$ ipython --no-banner

In [1]: import numpy as np

In [2]: np.set_printoptions(precision=2, suppress=True, linewidth=120, sign=" ")

In [3]: rnd = lambda a: np.round(a, 2) + 0

In [4]: B = np.array([[0, 3, 1, 3, 2, 0, 0, 2, 2, 0, 2, 1],
   ...:     [3, 2, 1, 1, 3, 3, 2, 0, 1, 0, 3, 3],
   ...:     [1, 0, 0, 0, 3, 3, 2, 1, 3, 1, 0, 1],
   ...:     [2, 3, 0, 2, 0, 1, 0, 2, 3, 2, 1, 2],
   ...:     [1, 0, 3, 1, 1, 1, 0, 0, 1, 1, 2, 1],
   ...:     [1, 3, 1, 1, 2, 1, 0, 3, 1, 0, 1, 2],
   ...:     [0, 2, 2, 3, 3, 1, 2, 2, 0, 3, 0, 0],
   ...:     [2, 0, 1, 2, 1, 0, 3, 1, 0, 0, 1, 3],
   ...:     [1, 2, 1, 2, 0, 1, 1, 3, 3, 0, 3, 1],
   ...:     [2, 1, 0, 2, 3, 2, 1, 2, 3, 0, 2, 2],
   ...:     [3, 1, 2, 3, 0, 3, 3, 1, 3, 3, 0, 1],
   ...:     [2, 1, 1, 1, 2, 3, 3, 2, 0, 3, 3, 2]])

In [5]: B[-1] = B[0]

In [6]: M = B + 0.1 * np.eye(12)

In [7]: M
Out[7]: 
array([[ 0.1,  3. ,  1. ,  3. ,  2. ,  0. ,  0. ,  2. ,  2. ,  0. ,  2. ,  1. ],
       [ 3. ,  2.1,  1. ,  1. ,  3. ,  3. ,  2. ,  0. ,  1. ,  0. ,  3. ,  3. ],
       [ 1. ,  0. ,  0.1,  0. ,  3. ,  3. ,  2. ,  1. ,  3. ,  1. ,  0. ,  1. ],
       [ 2. ,  3. ,  0. ,  2.1,  0. ,  1. ,  0. ,  2. ,  3. ,  2. ,  1. ,  2. ],
       [ 1. ,  0. ,  3. ,  1. ,  1.1,  1. ,  0. ,  0. ,  1. ,  1. ,  2. ,  1. ],
       [ 1. ,  3. ,  1. ,  1. ,  2. ,  1.1,  0. ,  3. ,  1. ,  0. ,  1. ,  2. ],
       [ 0. ,  2. ,  2. ,  3. ,  3. ,  1. ,  2.1,  2. ,  0. ,  3. ,  0. ,  0. ],
       [ 2. ,  0. ,  1. ,  2. ,  1. ,  0. ,  3. ,  1.1,  0. ,  0. ,  1. ,  3. ],
       [ 1. ,  2. ,  1. ,  2. ,  0. ,  1. ,  1. ,  3. ,  3.1,  0. ,  3. ,  1. ],
       [ 2. ,  1. ,  0. ,  2. ,  3. ,  2. ,  1. ,  2. ,  3. ,  0.1,  2. ,  2. ],
       [ 3. ,  1. ,  2. ,  3. ,  0. ,  3. ,  3. ,  1. ,  3. ,  3. ,  0.1,  1. ],
       [ 0. ,  3. ,  1. ,  3. ,  2. ,  0. ,  0. ,  2. ,  2. ,  0. ,  2. ,  1.1]])

In [8]: rng = np.random.default_rng(913)

In [9]: lab = rng.permutation(12)

In [10]: B = M[:, lab] * rng.choice([-1, 1], 12)

In [11]: B
Out[11]: 
array([[ 3. , -0. ,  0. ,  1. , -2. , -1. ,  2. ,  3. , -2. ,  0. , -0.1,  2. ],
       [ 2.1, -0. ,  2. ,  1. , -1. , -3. ,  0. ,  1. , -3. ,  3. , -3. ,  3. ],
       [ 0. , -1. ,  2. ,  0.1, -3. , -1. ,  1. ,  0. , -0. ,  3. , -1. ,  3. ],
       [ 3. , -2. ,  0. ,  0. , -3. , -2. ,  2. ,  2.1, -1. ,  1. , -2. ,  0. ],
       [ 0. , -1. ,  0. ,  3. , -1. , -1. ,  0. ,  1. , -2. ,  1. , -1. ,  1.1],
       [ 3. , -0. ,  0. ,  1. , -1. , -2. ,  3. ,  1. , -1. ,  1.1, -1. ,  2. ],
       [ 2. , -3. ,  2.1,  2. , -0. , -0. ,  2. ,  3. , -0. ,  1. , -0. ,  3. ],
       [ 0. , -0. ,  3. ,  1. , -0. , -3. ,  1.1,  2. , -1. ,  0. , -2. ,  1. ],
       [ 2. , -0. ,  1. ,  1. , -3.1, -1. ,  3. ,  2. , -3. ,  1. , -1. ,  0. ],
       [ 1. , -0.1,  1. ,  0. , -3. , -2. ,  2. ,  2. , -2. ,  2. , -2. ,  3. ],
       [ 1. , -3. ,  3. ,  2. , -3. , -1. ,  1. ,  3. , -0.1,  3. , -3. ,  0. ],
       [ 3. , -0. ,  0. ,  1. , -2. , -1.1,  2. ,  3. , -2. ,  0. , -0. ,  2. ]])

In [12]: U, _, VT = np.linalg.svd(M.T @ B)

In [13]: rnd(U @ VT)
Out[13]: 
array([[ 0.,  0.,  0.,  0.,  0.,  0.,  0.,  0.,  0.,  0., -1.,  0.],
       [ 1.,  0.,  0.,  0.,  0.,  0.,  0.,  0.,  0.,  0.,  0.,  0.],
       [ 0.,  0.,  0.,  1.,  0.,  0.,  0.,  0.,  0.,  0.,  0.,  0.],
       [ 0.,  0.,  0.,  0.,  0.,  0.,  0.,  1.,  0.,  0.,  0.,  0.],
       [ 0.,  0.,  0.,  0.,  0.,  0.,  0.,  0.,  0.,  0.,  0.,  1.],
       [ 0.,  0.,  0.,  0.,  0.,  0.,  0.,  0.,  0.,  1.,  0.,  0.],
       [ 0.,  0.,  1.,  0.,  0.,  0.,  0.,  0.,  0.,  0.,  0.,  0.],
       [ 0.,  0.,  0.,  0.,  0.,  0.,  1.,  0.,  0.,  0.,  0.,  0.],
       [ 0.,  0.,  0.,  0., -1.,  0.,  0.,  0.,  0.,  0.,  0.,  0.],
       [ 0., -1.,  0.,  0.,  0.,  0.,  0.,  0.,  0.,  0.,  0.,  0.],
       [ 0.,  0.,  0.,  0.,  0.,  0.,  0.,  0., -1.,  0.,  0.,  0.],
       [ 0.,  0.,  0.,  0.,  0., -1.,  0.,  0.,  0.,  0.,  0.,  0.]])

In [14]: lab
Out[14]: array([  1,   9,   6,   2,   8,  11,   7,   3,  10,   5,   0,   4])
